% ipython --no-banner

In [1]: import numpy as np

In [2]: from numpy import linalg as LA

In [3]: np.set_printoptions(suppress=True, linewidth=160)

In [4]: rd = lambda a: np.round(a, 3) + 0

In [5]: A = np.loadtxt("block4.csv", delimiter=",")

In [6]: A
Out[6]: 
array([[-1.,  0.,  0.,  2.,  1.,  2.],
       [ 2., -1.,  0.,  0.,  2.,  1.],
       [ 1.,  2., -1.,  0.,  0.,  2.],
       [ 2.,  1.,  2., -1.,  0.,  0.],
       [ 0.,  2.,  1.,  2., -1.,  0.],
       [ 0.,  0.,  2.,  1.,  2., -1.]])

In [7]: rd(np.sort(np.abs(np.fft.fft(A[0])))), rd(np.sort(LA.svd(A, compute_uv=False)))
Out[7]: 
(array([1.   , 1.   , 3.606, 3.606, 4.   , 4.   ]),
 array([1.   , 1.   , 3.606, 3.606, 4.   , 4.   ]))

In [8]: (A @ A)[0]
Out[8]: array([ 5.,  4.,  9.,  0.,  2., -4.])

In [9]: Y = A / np.sqrt((A ** 2).mean(axis=1, keepdims=True))

In [10]: LA.matrix_rank(A - A.mean(axis=1, keepdims=True))
Out[10]: np.int64(5)

In [11]: rd(A - A.mean(axis=1, keepdims=True))
Out[11]: 
array([[-1.667, -0.667, -0.667,  1.333,  0.333,  1.333],
       [ 1.333, -1.667, -0.667, -0.667,  1.333,  0.333],
       [ 0.333,  1.333, -1.667, -0.667, -0.667,  1.333],
       [ 1.333,  0.333,  1.333, -1.667, -0.667, -0.667],
       [-0.667,  1.333,  0.333,  1.333, -1.667, -0.667],
       [-0.667, -0.667,  1.333,  0.333,  1.333, -1.667]])

In [12]: feats = np.load("test1.npy")

In [13]: feats
Out[13]: 
array([[1.   , 0.5  , 0.25 , 0.125, 0.062, 0.031],
       [0.5  , 1.   , 0.5  , 0.25 , 0.125, 0.062],
       [0.25 , 0.5  , 1.   , 0.5  , 0.25 , 0.125],
       [0.125, 0.25 , 0.5  , 1.   , 0.5  , 0.25 ],
       [0.062, 0.125, 0.25 , 0.5  , 1.   , 0.5  ],
       [0.031, 0.062, 0.125, 0.25 , 0.5  , 1.   ]])

In [14]: # equal to its transpose

In [15]: Q, R = LA.qr(feats)

In [16]: rd(Q @ R)
Out[16]: 
array([[1.   , 0.5  , 0.25 , 0.125, 0.062, 0.031],
       [0.5  , 1.   , 0.5  , 0.25 , 0.125, 0.062],
       [0.25 , 0.5  , 1.   , 0.5  , 0.25 , 0.125],
       [0.125, 0.25 , 0.5  , 1.   , 0.5  , 0.25 ],
       [0.062, 0.125, 0.25 , 0.5  , 1.   , 0.5  ],
       [0.031, 0.062, 0.125, 0.25 , 0.5  , 1.   ]])

In [17]: rd(abs(R[0, 0])), rd(LA.norm(feats[:, 0]))
Out[17]: (np.float64(1.155), np.float64(1.155))

In [18]: rd(np.abs(np.diag(R)))
Out[18]: array([1.155, 0.75 , 0.749, 0.746, 0.732, 0.671])

In [19]: ev, evecs = LA.eigh(feats)

In [20]: (ev > 1e-8).sum(), (ev < -1e-8).sum()
Out[20]: (np.int64(6), np.int64(0))

In [21]: np.unique(ev.round(6) + 0, return_counts=True)[1]
Out[21]: array([1, 1, 1, 1, 1, 1])

In [22]: rd(LA.svd(feats, compute_uv=False))
Out[22]: array([2.393, 1.436, 0.846, 0.556, 0.417, 0.352])

In [23]: rd(LA.eigvalsh(feats @ feats))
Out[23]: array([0.124, 0.174, 0.309, 0.716, 2.061, 5.727])

In [24]: rd(evecs @ np.diag(ev) @ evecs.T)
Out[24]: 
array([[1.   , 0.5  , 0.25 , 0.125, 0.062, 0.031],
       [0.5  , 1.   , 0.5  , 0.25 , 0.125, 0.062],
       [0.25 , 0.5  , 1.   , 0.5  , 0.25 , 0.125],
       [0.125, 0.25 , 0.5  , 1.   , 0.5  , 0.25 ],
       [0.062, 0.125, 0.25 , 0.5  , 1.   , 0.5  ],
       [0.031, 0.062, 0.125, 0.25 , 0.5  , 1.   ]])
